$ python3 -q
>>> import numpy as np
>>> np.set_printoptions(suppress=True, linewidth=120)
>>> def rd(a):
...     return np.round(a, 2) + 0
... 
>>> O, _ = np.linalg.qr(np.array([[2.1, 0.3, 0.5, -0.4, -0.7],
...     [-1.3, 0.6, -1.2, -0.1, -0.8],
...     [0.9, -0.9, -0.2, 1.1, 0.5],
...     [-0.8, 0.1, -0.2, -1.2, 1.9],
...     [-1.3, -0.8, -0.3, -0.2, 1.2]]))
>>> vecs, _ = np.linalg.qr(np.array([[1.3, 0.0, 1.2, -1.1, 0.1, -0.4],
...     [1.1, 0.3, 0.7, -0.9, 1.6, -1.2],
...     [-1.6, -1.5, -0.7, 0.0, 1.0, 0.7],
...     [-0.9, 0.5, 0.0, -0.3, 0.6, 1.6],
...     [0.1, -0.6, 0.5, 1.0, 0.0, 1.4],
...     [-0.6, 0.2, -0.3, -2.0, -0.7, 1.0]]))
>>> sv = 5 * 0.9 ** np.arange(5)
>>> X = O[:, :5] * sv @ vecs[:5]
>>> rd(X)
array([[ 1.03,  0.17,  2.72, -1.82,  0.89,  2.51],
       [-2.23, -1.27, -0.86, -0.9 ,  3.11, -0.86],
       [-1.94, -2.44,  1.11,  0.15, -2.22,  1.48],
       [-1.26,  1.21,  2.15,  1.62,  0.74, -1.57],
       [-2.58,  2.26, -1.39,  0.95, -0.66,  1.36]])
>>> rd(X.reshape(2, -1))
array([[ 1.03,  0.17,  2.72, -1.82,  0.89,  2.51, -2.23, -1.27, -0.86, -0.9 ,  3.11, -0.86, -1.94, -2.44,  1.11],
       [ 0.15, -2.22,  1.48, -1.26,  1.21,  2.15,  1.62,  0.74, -1.57, -2.58,  2.26, -1.39,  0.95, -0.66,  1.36]])
>>> rd(X.ravel(order="F"))
array([ 1.03, -2.23, -1.94, -1.26, -2.58,  0.17, -1.27, -2.44,  1.21,  2.26,  2.72, -0.86,  1.11,  2.15, -1.39, -1.82,
       -0.9 ,  0.15,  1.62,  0.95,  0.89,  3.11, -2.22,  0.74, -0.66,  2.51, -0.86,  1.48, -1.57,  1.36])
>>> T = X.reshape(5, 2, -1)
>>> rd(T.transpose(1, 0, 2))
array([[[ 1.03,  0.17,  2.72],
        [-2.23, -1.27, -0.86],
        [-1.94, -2.44,  1.11],
        [-1.26,  1.21,  2.15],
        [-2.58,  2.26, -1.39]],

       [[-1.82,  0.89,  2.51],
        [-0.9 ,  3.11, -0.86],
        [ 0.15, -2.22,  1.48],
        [ 1.62,  0.74, -1.57],
        [ 0.95, -0.66,  1.36]]])
>>> np.einsum("ihd,jhd->hij", T, T).shape
(2, 5, 5)
>>> rd(T[:, 0])
array([[ 1.03,  0.17,  2.72],
       [-2.23, -1.27, -0.86],
       [-1.94, -2.44,  1.11],
       [-1.26,  1.21,  2.15],
       [-2.58,  2.26, -1.39]])
>>> M2 = np.array([[0, 3, -3, 1, 0, -1, 0],
...     [2, 2, 3, -2, 1, 3, -1],
...     [3, 3, -3, -2, 2, -2, -2],
...     [-3, -3, 1, 1, 2, 2, 0],
...     [0, -1, 0, 0, 3, 1, -1],
...     [1, 1, 2, -3, 0, -1, 1],
...     [0, 3, -1, 0, 0, 3, -1]])
>>> data = np.tril(M2)
>>> data
array([[ 0,  0,  0,  0,  0,  0,  0],
       [ 2,  2,  0,  0,  0,  0,  0],
       [ 3,  3, -3,  0,  0,  0,  0],
       [-3, -3,  1,  1,  0,  0,  0],
       [ 0, -1,  0,  0,  3,  0,  0],
       [ 1,  1,  2, -3,  0, -1,  0],
       [ 0,  3, -1,  0,  0,  3, -1]])
>>> # null space of dimension 1
>>> data @ data
array([[  0,   0,   0,   0,   0,   0,   0],
       [  4,   4,   0,   0,   0,   0,   0],
       [ -3,  -3,   9,   0,   0,   0,   0],
       [ -6,  -6,  -2,   1,   0,   0,   0],
       [ -2,  -5,   0,   0,   9,   0,   0],
       [ 16,  16, -11,   0,   0,   1,   0],
       [  6,   3,  10,  -9,   0,  -6,   1]])
>>> rd(np.sort(np.abs(np.linalg.eigvals(data))))
array([0., 1., 1., 1., 2., 3., 3.])
>>> (data + data.T) / 2
array([[ 0. ,  1. ,  1.5, -1.5,  0. ,  0.5,  0. ],
       [ 1. ,  2. ,  1.5, -1.5, -0.5,  0.5,  1.5],
       [ 1.5,  1.5, -3. ,  0.5,  0. ,  1. , -0.5],
       [-1.5, -1.5,  0.5,  1. ,  0. , -1.5,  0. ],
       [ 0. , -0.5,  0. ,  0. ,  3. ,  0. ,  0. ],
       [ 0.5,  0.5,  1. , -1.5,  0. , -1. ,  1.5],
       [ 0. ,  1.5, -0.5,  0. ,  0. ,  1.5, -1. ]])
>>> rd(np.linalg.det(data))
np.float64(0.0)
>>> (data - data.T) / 2
array([[ 0. , -1. , -1.5,  1.5,  0. , -0.5,  0. ],
       [ 1. ,  0. , -1.5,  1.5,  0.5, -0.5, -1.5],
       [ 1.5,  1.5,  0. , -0.5,  0. , -1. ,  0.5],
       [-1.5, -1.5,  0.5,  0. ,  0. ,  1.5,  0. ],
       [ 0. , -0.5,  0. ,  0. ,  0. ,  0. ,  0. ],
       [ 0.5,  0.5,  1. , -1.5,  0. ,  0. , -1.5],
       [ 0. ,  1.5, -0.5,  0. ,  0. ,  1.5,  0. ]])
>>> np.allclose(data @ data.T, data.T @ data)
False
>>> M = np.loadtxt("layer7.csv", delimiter=",")
>>> rd(M)
array([[-16.98, -54.85, -57.44, -25.45],
       [-14.07, -42.14, -45.19, -19.18],
       [-13.91, -41.42, -44.5 , -18.83],
       [ -7.3 , -12.98, -16.25,  -5.24],
       [ -4.99,  -4.67,  -7.31,  -1.57],
       [ -3.76,  -1.77,  -3.78,  -0.43],
       [ -3.56,  -1.45,  -3.34,  -0.31],
       [ -1.5 ,  -0.04,  -0.71,   0.04],
       [ -0.53,   0.  ,  -0.21,   0.01],
       [  0.02,   0.  ,   0.01,   0.  ],
       [  1.02,   0.03,   0.37,   0.04],
       [  4.55,   0.88,   1.9 ,   0.75],
       [  4.87,   1.01,   2.07,   0.85],
       [  7.07,   2.19,   3.41,   1.72],
       [ 21.69,  16.63,  17.09,  11.29],
       [ 28.3 ,  25.35,  24.98,  16.82],
       [ 30.87,  28.97,  28.23,  19.09],
       [ 39.54,  41.99,  39.85,  27.19],
       [ 52.99,  63.93,  59.32,  40.65]])
>>> W = np.array([[0, -3], [3, -2], [1, -3], [-3, 1]])
>>> c = np.array([-9, 2])
>>> act = np.maximum(M @ W + c, 0)
>>> rd((act > 0).mean(axis=0))
array([0.26, 0.53])
>>> cent = np.array([[3, 2], [0, 1]])
>>> W @ cent
array([[ 0, -3],
       [ 9,  4],
       [ 3, -1],
       [-9, -5]])
>>> Ac = M - M.mean(axis=0)
>>> U, sv, VT = np.linalg.svd(Ac, full_matrices=False)
>>> np.linalg.matrix_rank(Ac)
np.int64(3)
>>> rd(Ac.mean(axis=0))
array([0., 0., 0., 0.])
>>> np.abs(U[:, 0]).argmax()
np.int64(18)
>>> np.argsort(-np.linalg.norm(M, axis=0).round(6), kind="stable")[:3]
array([2, 1, 0])
>>> [round(float(x), 2) for x in np.linalg.svd(M, compute_uv=False)[:3]]
[198.62, 36.93, 7.17]
>>> np.linalg.cond(M) > 100
np.True_
>>> m1 = np.array([[-2.0, 2.0, 0.0, 0.0],
...     [2.0, -1.0, 2.0, 0.0],
...     [0.0, 2.0, 2.0, 2.0],
...     [0.0, 0.0, 2.0, 3.0]])
>>> [round(float(np.linalg.det(m1[:i, :i])), 2) + 0 for i in range(1, 5)]
[-2.0, -2.0, 4.0, 20.0]
>>> cent = M[[14, 0]].astype(float)
>>> for _ in range(3):
...     lab = np.linalg.norm(M[:, None] - cent, axis=-1).argmin(axis=1)
...     cent = np.array([M[lab == j].mean(axis=0) for j in range(2)])
... 
>>> lab
array([1, 1, 1, 0, 0, 0, 0, 0, 0, 0, 0, 0, 0, 0, 0, 0, 0, 0, 0])
>>> np.abs(cent[1] - cent[0]).argmax()
np.int64(2)
>>> rd(cent)
array([[ 10.58,  10.  ,   9.1 ,   6.93],
       [-14.99, -46.14, -49.04, -21.15]])
>>> M2 = np.array([[2, -1, -2], [1, 0, 5], [4, -1, 1], [-4, 2, 2]])
>>> rd(np.einsum("ij,ij->i", cent, cent))
array([ 342.9 , 5205.76])
>>> rd(M2.T @ cent.T)
array([[  39.84, -187.66],
       [  -5.82,   21.72],
       [  51.82, -292.06]])
>>> rd(np.einsum("ij->j", cent))
array([ -4.41, -36.13, -39.94, -14.22])
>>> rd(np.einsum("ik,kj->ji", cent, M2))
array([[  39.84, -187.66],
       [  -5.82,   21.72],
       [  51.82, -292.06]])
>>> np.vstack([cent, M2.T]).shape
(5, 4)
